>>> import numpy as np
>>> from numpy import linalg as LA
>>> np.set_printoptions(precision=2, suppress=True, linewidth=120)
>>> mat = np.array([[5, 5, 5, 5, 5, 5],
...     [5, 10, 10, 10, 10, 10],
...     [5, 10, 15, 15, 15, 15],
...     [5, 10, 15, 20, 20, 20],
...     [5, 10, 15, 20, 25, 25],
...     [5, 10, 15, 20, 25, 30]])
>>> O, R = LA.qr(mat)
>>> print(np.round(O.T @ O, 2) + 0)
[[1. 0. 0. 0. 0. 0.]
 [0. 1. 0. 0. 0. 0.]
 [0. 0. 1. 0. 0. 0.]
 [0. 0. 0. 1. 0. 0.]
 [0. 0. 0. 0. 1. 0.]
 [0. 0. 0. 0. 0. 1.]]
>>> print(np.abs(np.diag(R)))
[12.25  4.56  4.47  4.33  4.08  3.54]
>>> print(O.round(2) + 0)
[[-0.41  0.91  0.    0.    0.    0.  ]
 [-0.41 -0.18  0.89  0.    0.    0.  ]
 [-0.41 -0.18 -0.22  0.87  0.    0.  ]
 [-0.41 -0.18 -0.22 -0.29  0.82  0.  ]
 [-0.41 -0.18 -0.22 -0.29 -0.41 -0.71]
 [-0.41 -0.18 -0.22 -0.29 -0.41  0.71]]
>>> print(round(np.trace(O @ O.T), 2))
6.0
>>> vec = np.ones(6)
>>> for _ in range(7):
...     vec = mat @ vec
...     vec /= LA.norm(vec)
...     print(round(vec @ mat @ vec, 2))
... 
85.92
86.03
86.03
86.03
86.03
86.03
86.03
>>> print(vec)
[0.13 0.26 0.37 0.46 0.52 0.55]
>>> M2 = mat[0, 0] * mat[1:] - np.outer(mat[1:, 0], mat[0])
>>> print(M2)
[[  0  25  25  25  25  25]
 [  0  25  50  50  50  50]
 [  0  25  50  75  75  75]
 [  0  25  50  75 100 100]
 [  0  25  50  75 100 125]]
>>> print(np.flatnonzero(~M2.round(6).any(axis=1)))
[]
>>> print(mat[:, 0] / mat[0, 0])
[1. 1. 1. 1. 1. 1.]
>>> vec = np.array([2, 3, 1, 1, 1, 0])
>>> h1 = np.maximum(M2 @ vec, 0)
>>> print(M2.T @ h1)
[     0  31250  58750  80625  95625 103125]
>>> print(h1)
[150 225 275 300 300]
>>> print(M2 * (h1 > 1e-9)[:, None])
[[  0  25  25  25  25  25]
 [  0  25  50  50  50  50]
 [  0  25  50  75  75  75]
 [  0  25  50  75 100 100]
 [  0  25  50  75 100 125]]
>>> w, evecs = LA.eigh(mat)
>>> vec = np.array([1, 1, -1, 2, -2, 2])
>>> print(LA.eigvalsh(mat[1:, 1:]))
[ 1.37  1.85  3.26  8.94 84.58]
>>> print(round(float(vec @ mat @ vec / (vec @ vec)), 2), round(float(w[0]), 2), round(float(w[-1]), 2))
7.33 1.33 86.03
>>> print((np.sign(evecs[:, -1].round(6)) == np.sign(evecs[0, -1].round(6))).astype(int))
[1 1 1 1 1 1]
>>> arr = np.loadtxt("run19.csv", delimiter=",")
>>> print(arr)
[[ 0.8   0.    0.1 ]
 [-1.63 -2.72  1.67]
 [ 0.7   0.2  -0.2 ]
 [ 1.4  -1.5  -1.  ]
 [-1.1  -2.2   1.8 ]]
>>> r0 = np.array([3, 2])
>>> print(np.array([np.convolve(row, r0, "same") for row in arr]))
[[  2.4    1.6    0.3 ]
 [ -4.89 -11.42  -0.43]
 [  2.1    2.    -0.2 ]
 [  4.2   -1.7   -6.  ]
 [ -3.3   -8.8    1.  ]]
>>> print(np.polyval(r0, arr[1]))
[-2.89 -6.16  7.01]
>>> print(np.convolve(arr[1], r0))
[ -4.89 -11.42  -0.43   3.34]
>>> O, R = LA.qr(arr)
>>> print(O)
[[-0.3  -0.17 -0.69]
 [ 0.62 -0.47  0.16]
 [-0.27 -0.09 -0.36]
 [-0.53 -0.75  0.37]
 [ 0.42 -0.43 -0.49]]
>>> print(np.allclose(R.T @ R, arr.T @ arr))
True
>>> rng = np.random.default_rng(9468)
>>> idx = rng.permutation(3)
>>> M2 = arr[:, idx] * rng.choice([-1, 1], 3)
>>> print(M2)
[[ 0.   -0.8   0.1 ]
 [-2.72  1.63  1.67]
 [ 0.2  -0.7  -0.2 ]
 [-1.5  -1.4  -1.  ]
 [-2.2   1.1   1.8 ]]
>>> Uu, _, VT = LA.svd(arr.T @ M2)
>>> print(np.round(LA.lstsq(arr, M2)[0], 2) + 0)
[[ 0. -1.  0.]
 [ 1.  0.  0.]
 [ 0.  0.  1.]]
>>> r0 = np.array([7, 6, 3, 4, 5, 1])
>>> M2 = mat + np.outer(r0, np.eye(6)[0])
>>> print(LA.matrix_rank(M2 - mat))
1
>>> print(round(float(LA.det(M2) / LA.det(mat)), 2), round(1 + LA.solve(mat, r0)[0], 2))
2.6 2.6
>>> M2 = np.c_[arr[:, :2] @ np.array([[1, 3], [3, 1]]), np.array([-2, 2, -2, -2, -1])]
>>> print(M2)
[[ 0.8   2.4  -2.  ]
 [-9.79 -7.61  2.  ]
 [ 1.3   2.3  -2.  ]
 [-3.1   2.7  -2.  ]
 [-7.7  -5.5  -1.  ]]
>>> print(np.round(LA.lstsq(arr, M2[:, 0])[0], 2) + 0)
[1. 3. 0.]
>>> X = np.load("case12.npy")
>>> print(X)
[[ 1 -2 -1]
 [-2 -2 -1]
 [ 2  0 -2]
 [ 0 -1 -1]
 [-2  2  0]
 [ 2  1 -2]
 [ 2  1  2]
 [ 0 -1 -2]
 [ 3  0  0]]
>>> M2 = np.c_[X[:, :2] @ np.array([[2, -1], [-2, -3]]), np.array([0, 1, 2, 2, 0, 0, -1, 1, 2])]
>>> print(M2)
[[ 6  5  0]
 [ 0  8  1]
 [ 4 -2  2]
 [ 2  3  2]
 [-8 -4  0]
 [ 2 -5  0]
 [ 2 -5 -1]
 [ 2  3  1]
 [ 6 -3  2]]
>>> print(LA.norm(LA.qr(X)[0].T @ M2, axis=0) ** 2 / ((M2 ** 2).sum(axis=0) + 1e-12))
[1.   1.   0.49]
>>> print(LA.matrix_rank(np.c_[X, M2]))
4
>>> M2 = np.array([[0, 3, 1], [0, 1, 0], [1, 2, 1]])
>>> print(np.einsum("ij,ij->i", X, X))
[6 9 8 2 8 9 9 5 9]
>>> print(np.einsum("ij->j", X))
[ 6 -2 -7]
>>> print(LA.matrix_rank(X @ M2))
3
>>> print(np.einsum("ik,kj->ij", X, M2))
[[ -1  -1   0]
 [ -1 -10  -3]
 [ -2   2   0]
 [ -1  -3  -1]
 [  0  -4  -2]
 [ -2   3   0]
 [  2  11   4]
 [ -2  -5  -2]
 [  0   9   3]]
>>> print(np.vstack([X, M2.T]).shape)
(12, 3)
>>> print(M2.T @ X.T)
[[ -1  -1  -2  -1   0  -2   2  -2   0]
 [ -1 -10   2  -3  -4   3  11  -5   9]
 [  0  -3   0  -1  -2   0   4  -2   3]]
>>> vec = np.array([1, 3, 7])
>>> rhs = X @ vec
>>> c, lr = np.zeros(3), 1 / LA.norm(X, 2) ** 2
>>> for i in range(150):
...     c -= lr * X.T @ (X @ c - rhs)
...     if i % 50 == 0: print(i, round(LA.norm(X @ c - rhs), 2))
... 
0 8.86
50 0.0
100 0.0
>>> print(round(LA.cond(X), 2))
1.78
>>> vec = np.array([-1, -1, -1])
>>> rhs = X @ vec
>>> print(rhs)
[ 2  5  0  2  0 -1 -5  3 -3]
>>> rhs = rhs + 0.3 * rng.normal(size=9)
>>> print(rhs)
[ 1.92  4.88 -0.16  2.12 -0.03 -0.65 -5.04  2.67 -3.07]
>>> c, *_ = LA.lstsq(X, rhs)
>>> print([round(float(LA.norm(LA.solve(X.T @ X + lam * np.eye(3), X.T @ rhs))), 2) for lam in (0, 1, 10, 100)])
[1.7, 1.63, 1.22, 0.35]
>>> print(c.round())
[-1. -1. -1.]
>>> M2 = X + rng.integers(-2, 3, (9, 2)) @ rng.integers(-2, 3, (2, 3))
>>> print(M2)
[[ 1 -2 -7]
 [-6 -2  1]
 [ 1  0  3]
 [ 3 -1 -4]
 [-6  2  2]
 [ 3  1 -4]
 [ 4  1  1]
 [-2 -1 -1]
 [ 5  0  2]]
>>> print(LA.svd(M2 - X, compute_uv=False))
[10.37  5.96  0.  ]
>>> print(LA.matrix_rank(M2 - X, tol=1e-8))
2
>>> print(M2 - X)
[[ 0  0 -6]
 [-4  0  2]
 [-1  0  5]
 [ 3  0 -3]
 [-4  0  2]
 [ 1  0 -2]
 [ 2  0 -1]
 [-2  0  1]
 [ 2  0  2]]
>>> r0 = np.array([0, 1, -3]) + 0.5
>>> E = np.eye(3) - 2 * np.outer(r0, r0) / (r0 @ r0)
>>> print(E)
[[ 0.94 -0.17  0.29]
 [-0.17  0.49  0.86]
 [ 0.29  0.86 -0.43]]
>>> vec = np.array([0, 0, 0])
>>> rhs = arr @ vec
>>> print(LA.lstsq(arr, rhs)[0])
[0. 0. 0.]
>>> rhs = rhs + 0.3 * rng.normal(size=5)
>>> print(rhs)
[ 0.7   0.67  0.6   0.19 -0.34]
>>> c, *_ = LA.lstsq(arr, rhs)
>>> print(c)
[ 0.43 -0.06  0.36]
>>> print([round(float(LA.norm(LA.solve(arr.T @ arr + lam * np.eye(3), arr.T @ rhs))), 2) for lam in (0, 1, 10, 100)])
[0.56, 0.26, 0.08, 0.01]
>>> print(np.round(arr.T @ (rhs - arr @ c), 2) + 0)
[0. 0. 0.]
>>> w, evecs = LA.eigh(E)
>>> vec = np.array([0, 0, -1])
>>> print(evecs * np.maximum(w, 0) @ evecs.T)
[[ 0.97 -0.09  0.14]
 [-0.09  0.74  0.43]
 [ 0.14  0.43  0.29]]
>>> M2 = arr + rng.integers(-2, 3, (5, 2)) @ rng.integers(-2, 3, (2, 3))
>>> print(M2)
[[-3.2   4.   -3.9 ]
 [-4.63 -1.72 -0.33]
 [ 2.7   2.2  -0.2 ]
 [-0.6   0.5  -3.  ]
 [-4.1  -1.2  -0.2 ]]
>>> print(np.abs(M2 - arr).sum(axis=1))
[12.  6.  4.  6.  6.]
>>> print(np.round(LA.svd(M2 - arr, compute_uv=False), 2) + 0)
[9.24 3.27 0.  ]
>>> m1 = np.loadtxt("w.csv", delimiter=",")
>>> print(m1)
[[ 2.  1.  0.  0.]
 [-1. -1.  0.  0.]
 [ 0.  0.  2.  1.]
 [ 0.  0. -1. -1.]]
>>> # splits into 2 blocks
>>> Uu, sv, VT = LA.svd(m1, full_matrices=False)
>>> print(np.allclose(Uu * sv @ VT, m1))
True
>>> print((sv > 1e-8).sum())
4
>>> print(np.round(Uu.T @ Uu, 2) + 0)
[[1. 0. 0. 0.]
 [0. 1. 0. 0.]
 [0. 0. 1. 0.]
 [0. 0. 0. 1.]]
>>> print(np.round(VT @ VT.T, 2) + 0)
[[1. 0. 0. 0.]
 [0. 1. 0. 0.]
 [0. 0. 1. 0.]
 [0. 0. 0. 1.]]
>>> print(Uu.shape, sv.shape, VT.shape)
(4, 4) (4,) (4, 4)
>>> print(m1.reshape(-1, 2))
[[ 2.  1.]
 [ 0.  0.]
 [-1. -1.]
 [ 0.  0.]
 [ 0.  0.]
 [ 2.  1.]
 [ 0.  0.]
 [-1. -1.]]
>>> t3 = m1.reshape(4, 2, -1)
>>> print(t3[:, 0])
[[ 2.  1.]
 [-1. -1.]
 [ 0.  0.]
 [ 0.  0.]]
>>> print(np.einsum("ihd,ihd->ih", t3, t3))
[[5. 0.]
 [2. 0.]
 [0. 5.]
 [0. 2.]]
>>> M2 = m1[0, 0] * m1[1:] - np.outer(m1[1:, 0], m1[0])
>>> print(M2)
[[ 0. -1.  0.  0.]
 [ 0.  0.  4.  2.]
 [ 0.  0. -2. -2.]]
>>> print(LA.matrix_rank(M2), LA.matrix_rank(m1))
3 4
>>> print(np.flatnonzero(~M2.round(6).any(axis=1)))
[]
>>> def softmax(z):
...     e = np.exp(z - z.max(axis=-1, keepdims=True))
...     return e / e.sum(axis=-1, keepdims=True)
... 
>>> print(np.round(softmax(10 * arr[2]), 2) + 0)
[0.99 0.01 0.  ]
>>> scores = arr @ arr.T / np.sqrt(3)
>>> print(softmax(scores).round(6).argmax(axis=1))
[3 1 3 3 1]
>>> print(np.round(softmax(scores + np.triu(np.full(scores.shape, -np.inf), 1)), 2) + 0)
[[1.   0.   0.   0.   0.  ]
 [0.   1.   0.   0.   0.  ]
 [0.45 0.1  0.45 0.   0.  ]
 [0.07 0.04 0.07 0.82 0.  ]
 [0.   0.7  0.   0.   0.3 ]]
>>> M2 = LA.inv(m1)
>>> print(m1 @ M2)
[[1. 0. 0. 0.]
 [0. 1. 0. 0.]
 [0. 0. 1. 0.]
 [0. 0. 0. 1.]]
>>> print(M2)
[[ 1.  1.  0.  0.]
 [-1. -2. -0. -0.]
 [ 0.  0.  1.  1.]
 [-0. -0. -1. -2.]]
>>> print(round(float(LA.det(m1) * LA.det(M2)), 2))
1.0
>>> print(round(LA.slogdet(m1)[0], 2))
1.0
>>> M = np.array([[0.0, 0.0, 0.0, 0.0, -4.0, 4.0, -2.0, 0.0],
...     [0.0, 0.0, 0.0, 0.0, -4.0, -5.0, 5.0, 0.0],
...     [0.0, 0.0, 0.0, 0.0, 3.0, 2.0, -5.0, -4.0],
...     [0.0, 0.0, 0.0, 0.0, -1.0, -1.0, 2.0, -2.0],
...     [-4.0, -4.0, 3.0, -1.0, 0.0, 0.0, 0.0, 0.0],
...     [4.0, -5.0, 2.0, -1.0, 0.0, 0.0, 0.0, 0.0],
...     [-2.0, 5.0, -5.0, 2.0, 0.0, 0.0, 0.0, 0.0],
...     [0.0, 0.0, -4.0, -2.0, 0.0, 0.0, 0.0, 0.0]])
>>> print(M)
[[ 0.  0.  0.  0. -4.  4. -2.  0.]
 [ 0.  0.  0.  0. -4. -5.  5.  0.]
 [ 0.  0.  0.  0.  3.  2. -5. -4.]
 [ 0.  0.  0.  0. -1. -1.  2. -2.]
 [-4. -4.  3. -1.  0.  0.  0.  0.]
 [ 4. -5.  2. -1.  0.  0.  0.  0.]
 [-2.  5. -5.  2.  0.  0.  0.  0.]
 [ 0.  0. -4. -2.  0.  0.  0.  0.]]
>>> M2 = M / LA.norm(M, axis=1, keepdims=True)
>>> gram = M2 @ M2.T
>>> print(np.argwhere(np.triu(np.abs(gram) > 0.95, 1)))
[]
>>> print(np.degrees(np.arccos(np.clip(gram[4, 1], -1, 1))))
90.0
>>> print(gram)
[[ 1.   -0.29  0.14 -0.21  0.    0.    0.    0.  ]
 [-0.29  1.   -0.79  0.74  0.    0.    0.    0.  ]
 [ 0.14 -0.79  1.   -0.3   0.    0.    0.    0.  ]
 [-0.21  0.74 -0.3   1.    0.    0.    0.    0.  ]
 [ 0.    0.    0.    0.    1.    0.25 -0.59 -0.35]
 [ 0.    0.    0.    0.    0.25  1.   -0.87 -0.2 ]
 [ 0.    0.    0.    0.   -0.59 -0.87  1.    0.47]
 [ 0.    0.    0.    0.   -0.35 -0.2   0.47  1.  ]]
>>> print((gram - 2 * np.eye(8)).round(6).argmax(axis=1))
[2 3 0 1 5 4 7 6]
>>> print(gram[4])
[ 0.    0.    0.    0.    1.    0.25 -0.59 -0.35]
>>> print(LA.norm(M2, axis=1))
[1. 1. 1. 1. 1. 1. 1. 1.]
>>> w, evecs = LA.eigh(M)
>>> print(LA.eigvalsh(M + 5 * np.eye(8)))
[-5.67 -0.86  0.98  3.71  6.29  9.02 10.86 15.67]
>>> print(np.round(evecs.T @ evecs, 2) + 0)
[[1. 0. 0. 0. 0. 0. 0. 0.]
 [0. 1. 0. 0. 0. 0. 0. 0.]
 [0. 0. 1. 0. 0. 0. 0. 0.]
 [0. 0. 0. 1. 0. 0. 0. 0.]
 [0. 0. 0. 0. 1. 0. 0. 0.]
 [0. 0. 0. 0. 0. 1. 0. 0.]
 [0. 0. 0. 0. 0. 0. 1. 0.]
 [0. 0. 0. 0. 0. 0. 0. 1.]]
>>> print(w)
[-10.67  -5.86  -4.02  -1.29   1.29   4.02   5.86  10.67]
>>> print(np.abs(evecs[:, -1]))
[0.13 0.52 0.44 0.13 0.28 0.39 0.5  0.14]
>>> print(round(float(w.sum()), 2), np.trace(M))
0.0 0.0
>>> print(LA.eigvalsh(M @ M))
[  1.66   1.66  16.19  16.19  34.3   34.3  113.84 113.84]
